$ ipython --no-banner

In [1]: import numpy as np

In [2]: from numpy import linalg as LA

In [3]: np.set_printoptions(precision=2, suppress=True, linewidth=160, floatmode="fixed")

In [4]: arr = np.load("layer1.npy")

In [5]: print(arr)
[[-3.45 -0.87 -2.98 -3.99]
 [ 0.84 -0.78  0.86  0.42]
 [-4.01 -2.36 -4.02 -5.39]]

In [6]: w1 = np.array([[1, 0, 0, 2], [1, 2, 2, 0], [3, 1, 0, 3], [0, 2, 0, 1]])

In [7]: b = np.array([-3, 4, 3, 5])

In [8]: H = np.maximum(arr @ w1 + b, 0)

In [9]: print(LA.matrix_rank(H))
2

In [10]: print(H)
[[0.00 0.00 1.26 0.00]
 [0.00 4.14 1.44 9.68]
 [0.00 0.00 0.00 0.00]]

In [11]: basis = np.array([[2, -1, -5], [2, 3, -1], [-2, 5, 2], [4, -5, -1]])

In [12]: print((H @ basis).round(6).argmax(axis=1))
[1 0 0]

In [13]: rk = LA.matrix_rank(H)

In [14]: print(rk)
2

In [15]: null = LA.svd(H)[2][rk:].T

In [16]: print([int(LA.matrix_rank(np.delete(H, i, axis=0))) for i in range(3)])
[1, 1, 2]

In [17]: print(null @ null.T)
[[ 1.00  0.00  0.00  0.00]
 [ 0.00  0.85  0.00 -0.36]
 [ 0.00  0.00  0.00  0.00]
 [ 0.00 -0.36  0.00  0.15]]

In [18]: print(np.round(H @ null, 2) + 0)
[[0.00 0.00]
 [0.00 0.00]
 [0.00 0.00]]

In [19]: print(LA.matrix_rank(H.T @ H), LA.matrix_rank(H @ H.T))
2 2

In [20]: print([int(LA.matrix_rank(H[:, :j + 1])) for j in range(4)])
[0, 1, 2, 2]

In [21]: mat = np.load("run17.npy")

In [22]: print(mat)
[[2.00 6.00 4.00]
 [0.00 1.00 0.00]
 [0.00 2.00 0.00]]

In [23]: U, sigma, Vt = LA.svd(mat)

In [24]: vecs = Vt[:(sigma > 1e-8).sum()]

In [25]: rng = np.random.default_rng(934)

In [26]: x = mat[2] + 4 * mat[1] + rng.integers(2) * np.eye(3)[0]

In [27]: print(x)
[1.00 6.00 0.00]

In [28]: print(LA.matrix_rank(np.vstack([mat, x])))
3

In [29]: print(np.allclose(vecs.T @ vecs @ x, x))
False

In [30]: other = mat + rng.integers(-2, 3, (3, 2)) @ rng.integers(-2, 3, (2, 3))

In [31]: print(other)
[[ 4.00  6.00  4.00]
 [ 4.00  1.00 -4.00]
 [-2.00  2.00 -1.00]]

In [32]: print(np.abs(other - mat).sum(axis=1))
[2.00 8.00 3.00]

In [33]: print(np.round(mat @ LA.pinv(mat) @ mat, 2) + 0)
[[2.00 6.00 4.00]
 [0.00 1.00 0.00]
 [0.00 2.00 0.00]]

In [34]: print(np.abs(np.diag(LA.qr(mat)[1])) > 1e-9)
[ True  True False]

In [35]: U, sigma, Vt = LA.svd(mat)

In [36]: print(np.argmax(sigma[:-1] / (sigma[1:] + 1e-6)) + 1)
2

In [37]: other = U[:, :2] @ np.diag(sigma[:2]) @ Vt[:2]

In [38]: print(np.round(np.abs(mat - other).max(), 2))
0.0

In [39]: print(LA.matrix_rank(mat, rtol=0.05))
2

In [40]: K = np.load("case6.npy")

In [41]: print(K)
[[ 0.00  0.00  0.00]
 [ 0.00  0.00 -1.00]
 [ 0.00 -1.00  0.00]]

In [42]: rk = LA.matrix_rank(K)

In [43]: print(rk)
2

In [44]: null = LA.svd(K)[2][rk:].T

In [45]: print([int(LA.matrix_rank(K[:i])) for i in range(1, len(K) + 1)])
[0, 1, 2]

In [46]: print([int(LA.matrix_rank(K[:, :j + 1])) for j in range(3)])
[0, 1, 2]

In [47]: print(null @ null.T)
[[1.00 0.00 0.00]
 [0.00 0.00 0.00]
 [0.00 0.00 0.00]]

In [48]: print(null[:, 0] / null[np.abs(null[:, 0]).round(6).argmax(), 0])
[1.00 0.00 0.00]

In [49]: print([int(LA.matrix_rank(np.delete(K, i, axis=0))) for i in range(3)])
[2, 1, 1]

In [50]: print(np.round(LA.eigvals(K).sum().real, 2))
0.0

In [51]: U, sigma, Vt = LA.svd(K)

In [52]: print(sigma)
[1.00 1.00 0.00]

In [53]: other = U[:, :2] @ np.diag(sigma[:2]) @ Vt[:2]

In [54]: print(round(float(LA.norm(K - other, 2)), 2), sigma[2])
0.0 0.0

In [55]: U, sigma, Vt = LA.svd(K, full_matrices=False)

In [56]: print(sigma / sigma[0])
[1.00 1.00 0.00]

In [57]: print(round(np.sqrt((sigma ** 2).sum()), 2), np.round(LA.norm(K), 2))
1.41 1.41

In [58]: print((sigma > 1e-8).sum())
2

In [59]: print(LA.norm(K, axis=0))
[0.00 1.00 1.00]

In [60]: print(np.round(LA.norm(K[2] - K[1]), 2))
1.41

In [61]: print(np.round(LA.norm(K) ** 2 / LA.norm(K, 2) ** 2, 2))
2.0

In [62]: print(round(float(LA.norm(K, 2)), 2))
1.0

In [63]: print(K[2] @ K[1])
0.0

In [64]: basis = np.array([[-3, 0, 1], [1, -2, 0]])

In [65]: data = np.repeat(basis, 15 // 2, axis=0)

In [66]: data = data + 0.1 * rng.normal(size=data.shape)

In [67]: print(data)
[[-2.97 -0.16  0.95]
 [-2.86 -0.10  0.89]
 [-2.94  0.09  0.83]
 [-3.12  0.02  0.98]
 [-3.16 -0.11  0.91]
 [-2.81 -0.10  0.97]
 [-3.06  0.15  0.98]
 [ 0.87 -1.99  0.20]
 [ 0.90 -2.04 -0.01]
 [ 0.99 -1.84  0.01]
 [ 1.00 -1.89 -0.04]
 [ 0.92 -1.93 -0.10]
 [ 1.06 -2.00  0.03]
 [ 0.98 -1.96 -0.08]]

In [68]: hat = data @ LA.solve(data.T @ data, data.T)

In [69]: print(np.diag(hat))
[0.15 0.14 0.19 0.16 0.26 0.24 0.18 0.50 0.18 0.15 0.14 0.30 0.19 0.23]

In [70]: E = np.load("m.npy")

In [71]: print(E)
[[-0.06  0.04 -0.12]
 [ 0.09  0.56  0.30]
 [-0.06  0.97  0.06]]

In [72]: print(arr.reshape(-1, 2))
[[-3.45 -0.87]
 [-2.98 -3.99]
 [ 0.84 -0.78]
 [ 0.86  0.42]
 [-4.01 -2.36]
 [-4.02 -5.39]]

In [73]: print(arr.ravel(order="F"))
[-3.45  0.84 -4.01 -0.87 -0.78 -2.36 -2.98  0.86 -4.02 -3.99  0.42 -5.39]

In [74]: blk = arr.reshape(3, 2, -1)

In [75]: print(blk.transpose(1, 0, 2))
[[[-3.45 -0.87]
  [ 0.84 -0.78]
  [-4.01 -2.36]]

 [[-2.98 -3.99]
  [ 0.86  0.42]
  [-4.02 -5.39]]]

In [76]: print(blk.sum(axis=1))
[[-6.43 -4.86]
 [ 1.70 -0.36]
 [-8.03 -7.75]]

In [77]: print(blk[:, 0])
[[-3.45 -0.87]
 [ 0.84 -0.78]
 [-4.01 -2.36]]

In [78]: print(round(float(LA.det(E.T)), 2))
0.0

In [79]: print(round(float(np.einsum("ij,ji->", E, E)), 2))
0.92

In [80]: print(np.round(LA.eigvals(E), 2) + 0)
[-0.34  0.00  0.90]

In [81]: print(np.round(np.poly(E), 2) + 0)
[ 1.00 -0.56 -0.31  0.00]
